In [1]: import numpy as np

In [2]: np.set_printoptions(suppress=True, linewidth=140)

In [3]: M = np.load("x.npy")

In [4]: print(M)
[[ 81 -81 -27 -54   0]
 [-81  81  27  54   0]
 [-27  27   9  18   0]
 [-54  54  18  36   0]
 [  0   0   0   0   0]]

In [5]: # 2 groups of indices that never mix

In [6]: gram = M.T @ M

In [7]: print(np.diag(gram))
[16767 16767  1863  7452     0]

In [8]: print(np.linalg.matrix_rank(gram))
1

In [9]: print(gram)
[[ 16767 -16767  -5589 -11178      0]
 [-16767  16767   5589  11178      0]
 [ -5589   5589   1863   3726      0]
 [-11178  11178   3726   7452      0]
 [     0      0      0      0      0]]

In [10]: r = np.linalg.matrix_rank(M)

In [11]: print(r)
1

In [12]: ns = np.linalg.svd(M)[2][r:].T

In [13]: print([int(np.linalg.matrix_rank(M[:, :j + 1])) for j in range(5)])
[1, 1, 1, 1, 1]

In [14]: print([int(np.linalg.matrix_rank(np.delete(M, i, axis=0))) for i in range(5)])
[1, 1, 1, 1, 1]

In [15]: print(np.round(ns @ ns.T, 2))
[[ 0.61  0.39  0.13  0.26  0.  ]
 [ 0.39  0.61 -0.13 -0.26  0.  ]
 [ 0.13 -0.13  0.96 -0.09  0.  ]
 [ 0.26 -0.26 -0.09  0.83  0.  ]
 [ 0.    0.    0.    0.    1.  ]]

In [16]: proj = np.triu(np.array([[-8, -7, -9, 4, -1],
    ...:     [-5, -1, -9, 4, -9],
    ...:     [7, 6, 5, -9, -1],
    ...:     [0, -9, 9, 3, 5],
    ...:     [-1, 6, -1, 3, -7]]), 1) + np.eye(5)

In [17]: A2 = proj @ M @ np.linalg.inv(proj)

In [18]: print(np.round(np.poly(A2), 2) + 0)
[   1. -207.    0.    0.    0.    0.]
